% ipython --no-banner

In [1]: import numpy as np

In [2]: import numpy.linalg as la

In [3]: np.set_printoptions(suppress=True, linewidth=120)

In [4]: rnd = lambda a: np.round(a, 1) + 0

In [5]: A = np.load("out9.npy")

In [6]: A
Out[6]: 
array([[2, 2, 0, 0],
       [1, 1, 0, 0],
       [0, 0, 2, 2],
       [0, 0, 1, 1]])

In [7]: P = np.triu(np.array([[-1, 1, -1, 0], [-3, 2, 2, -2], [2, 0, 3, -1], [2, -3, 2, 0]]), 1) + np.eye(4)

In [8]: out = P @ A @ la.inv(P)

In [9]: np.trace(out), np.trace(A)
Out[9]: (np.float64(6.0), np.int64(6))

In [10]: np.poly(out)
Out[10]: array([ 1., -6.,  9.,  0.,  0.])

In [11]: P @ A - A @ P
Out[11]: 
array([[ 1., -1., -4.,  2.],
       [ 0., -1.,  1.,  4.],
       [ 0.,  0., -1.,  1.],
       [ 0.,  0.,  0.,  1.]])

In [12]: la.matrix_rank(out)
Out[12]: np.int64(2)

In [13]: r = la.matrix_rank(A)

In [14]: r
Out[14]: np.int64(2)

In [15]: N = la.svd(A)[2][r:].T

In [16]: np.allclose(A @ N, 0)
Out[16]: True

In [17]: la.matrix_rank(A.T @ A), la.matrix_rank(A @ A.T)
Out[17]: (np.int64(2), np.int64(2))

In [18]: [int(la.matrix_rank(A[:, :j + 1])) for j in range(4)]
Out[18]: [1, 1, 2, 2]

In [19]: N.shape
Out[19]: (4, 2)

In [20]: rnd(N @ N.T)
Out[20]: 
array([[ 0.5, -0.5,  0. ,  0. ],
       [-0.5,  0.5,  0. ,  0. ],
       [ 0. ,  0. ,  0.5, -0.5],
       [ 0. ,  0. , -0.5,  0.5]])

In [21]: [int(la.matrix_rank(np.delete(A, i, axis=0))) for i in range(4)]
Out[21]: [2, 2, 2, 2]

In [22]: left, s, Vh = la.svd(A)

In [23]: V = Vh[:(s > 1e-8).sum()]

In [24]: rng = np.random.default_rng(7966)

In [25]: vec = A[0] + -3 * A[3] + rng.integers(2) * np.eye(4)[1]

In [26]: vec
Out[26]: array([ 2.,  2., -3., -3.])

In [27]: la.matrix_rank(np.vstack([A, vec]))
Out[27]: np.int64(2)

In [28]: rnd(V.T @ V)
Out[28]: 
array([[0.5, 0.5, 0. , 0. ],
       [0.5, 0.5, 0. , 0. ],
       [0. , 0. , 0.5, 0.5],
       [0. , 0. , 0.5, 0.5]])

In [29]: rnd(np.diag(V.T @ V))
Out[29]: array([0.5, 0.5, 0.5, 0.5])

In [30]: u, v = A[1], A[0]

In [31]: u @ v
Out[31]: np.int64(4)

In [32]: u @ u
Out[32]: np.int64(2)

In [33]: p = (u @ v) / (u @ u) * u

In [34]: la.matrix_rank(np.outer(u, v))
Out[34]: np.int64(1)

In [35]: (v - p) @ u
Out[35]: np.float64(0.0)

In [36]: np.outer(u, v)
Out[36]: 
array([[2, 2, 0, 0],
       [2, 2, 0, 0],
       [0, 0, 0, 0],
       [0, 0, 0, 0]])

In [37]: rnd(la.norm(u + v) ** 2 + la.norm(u - v) ** 2)
Out[37]: np.float64(20.0)

In [38]: v - p
Out[38]: array([0., 0., 0., 0.])

In [39]: la.matrix_rank(A, rtol=0.1)
Out[39]: np.int64(2)

In [40]: rnd(la.norm(A, 2) / la.norm(A))
Out[40]: np.float64(0.7)

In [41]: M = np.loadtxt("sample0.csv", delimiter=",")

In [42]: M
Out[42]: 
array([[-3.,  2.,  3., -9.,  5.,  5.,  6., -7.,  1.,  2.,  1.,  6.],
       [ 2., -3.,  2.,  3., -9.,  5.,  5.,  6., -7.,  1.,  2.,  1.],
       [ 3.,  2., -3.,  2.,  3., -9.,  5.,  5.,  6., -7.,  1.,  2.],
       [-9.,  3.,  2., -3.,  2.,  3., -9.,  5.,  5.,  6., -7.,  1.],
       [ 5., -9.,  3.,  2., -3.,  2.,  3., -9.,  5.,  5.,  6., -7.],
       [ 5.,  5., -9.,  3.,  2., -3.,  2.,  3., -9.,  5.,  5.,  6.],
       [ 6.,  5.,  5., -9.,  3.,  2., -3.,  2.,  3., -9.,  5.,  5.],
       [-7.,  6.,  5.,  5., -9.,  3.,  2., -3.,  2.,  3., -9.,  5.],
       [ 1., -7.,  6.,  5.,  5., -9.,  3.,  2., -3.,  2.,  3., -9.],
       [ 2.,  1., -7.,  6.,  5.,  5., -9.,  3.,  2., -3.,  2.,  3.],
       [ 1.,  2.,  1., -7.,  6.,  5.,  5., -9.,  3.,  2., -3.,  2.],
       [ 6.,  1.,  2.,  1., -7.,  6.,  5.,  5., -9.,  3.,  2., -3.]])

In [43]: np.all(la.eigvalsh(M) > 0)
Out[43]: np.False_

In [44]: rnd(la.eigvalsh(M).min())
Out[44]: np.float64(-29.1)

In [45]: rnd(np.sort(np.abs(la.eigvals(M))))
Out[45]: array([ 1.7,  6.4,  6.7,  6.9,  7. , 14. , 16.6, 17. , 22.8, 25.1, 25.8, 29.1])

In [46]: np.allclose(M, M.T)
Out[46]: True

In [47]: (M + M.T) / 2
Out[47]: 
array([[-3.,  2.,  3., -9.,  5.,  5.,  6., -7.,  1.,  2.,  1.,  6.],
       [ 2., -3.,  2.,  3., -9.,  5.,  5.,  6., -7.,  1.,  2.,  1.],
       [ 3.,  2., -3.,  2.,  3., -9.,  5.,  5.,  6., -7.,  1.,  2.],
       [-9.,  3.,  2., -3.,  2.,  3., -9.,  5.,  5.,  6., -7.,  1.],
       [ 5., -9.,  3.,  2., -3.,  2.,  3., -9.,  5.,  5.,  6., -7.],
       [ 5.,  5., -9.,  3.,  2., -3.,  2.,  3., -9.,  5.,  5.,  6.],
       [ 6.,  5.,  5., -9.,  3.,  2., -3.,  2.,  3., -9.,  5.,  5.],
       [-7.,  6.,  5.,  5., -9.,  3.,  2., -3.,  2.,  3., -9.,  5.],
       [ 1., -7.,  6.,  5.,  5., -9.,  3.,  2., -3.,  2.,  3., -9.],
       [ 2.,  1., -7.,  6.,  5.,  5., -9.,  3.,  2., -3.,  2.,  3.],
       [ 1.,  2.,  1., -7.,  6.,  5.,  5., -9.,  3.,  2., -3.,  2.],
       [ 6.,  1.,  2.,  1., -7.,  6.,  5.,  5., -9.,  3.,  2., -3.]])

In [48]: np.trace(M)
Out[48]: np.float64(-36.0)

In [49]: np.allclose(M @ M.T, M.T @ M)
Out[49]: True

In [50]: rnd(la.matrix_power(M, 4))
Out[50]: 
array([[ 174477.,  -67143.,  -44236.,   39350.,    6115.,  -57419.,   81013.,   43748., -100649.,  -47380.,  160099.,
         -53924.],
       [ -67143.,  155569.,  -42419.,  -80125.,   31566.,   66573.,  -68061.,   28123.,   34694.,  -39330.,  -79710.,
         160099.],
       [ -44236.,  -42419.,  115972.,  -50241.,  -44289.,   40718.,   52544.,  -85847.,   40756.,   38026.,  -39330.,
         -47380.],
       [  39350.,  -80125.,  -50241.,  201441., -105454.,  -83870.,    4060.,  120844., -112942.,   40756.,   34694.,
        -100649.],
       [   6115.,   31566.,  -44289., -105454.,  203470.,  -61040.,  -66455.,  -46074.,  120844.,  -85847.,   28123.,
          43748.],
       [ -57419.,   66573.,   40718.,  -83870.,  -61040.,  169148.,   -6464.,  -66455.,    4060.,   52544.,  -68061.,
          81013.],
       [  81013.,  -68061.,   52544.,    4060.,  -66455.,   -6464.,  169148.,  -61040.,  -83870.,   40718.,   66573.,
         -57419.],
       [  43748.,   28123.,  -85847.,  120844.,  -46074.,  -66455.,  -61040.,  203470., -105454.,  -44289.,   31566.,
           6115.],
       [-100649.,   34694.,   40756., -112942.,  120844.,    4060.,  -83870., -105454.,  201441.,  -50241.,  -80125.,
          39350.],
       [ -47380.,  -39330.,   38026.,   40756.,  -85847.,   52544.,   40718.,  -44289.,  -50241.,  115972.,  -42419.,
         -44236.],
       [ 160099.,  -79710.,  -39330.,   34694.,   28123.,  -68061.,   66573.,   31566.,  -80125.,  -42419.,  155569.,
         -67143.],
       [ -53924.,  160099.,  -47380., -100649.,   43748.,   81013.,  -57419.,    6115.,   39350.,  -44236.,  -67143.,
         174477.]])
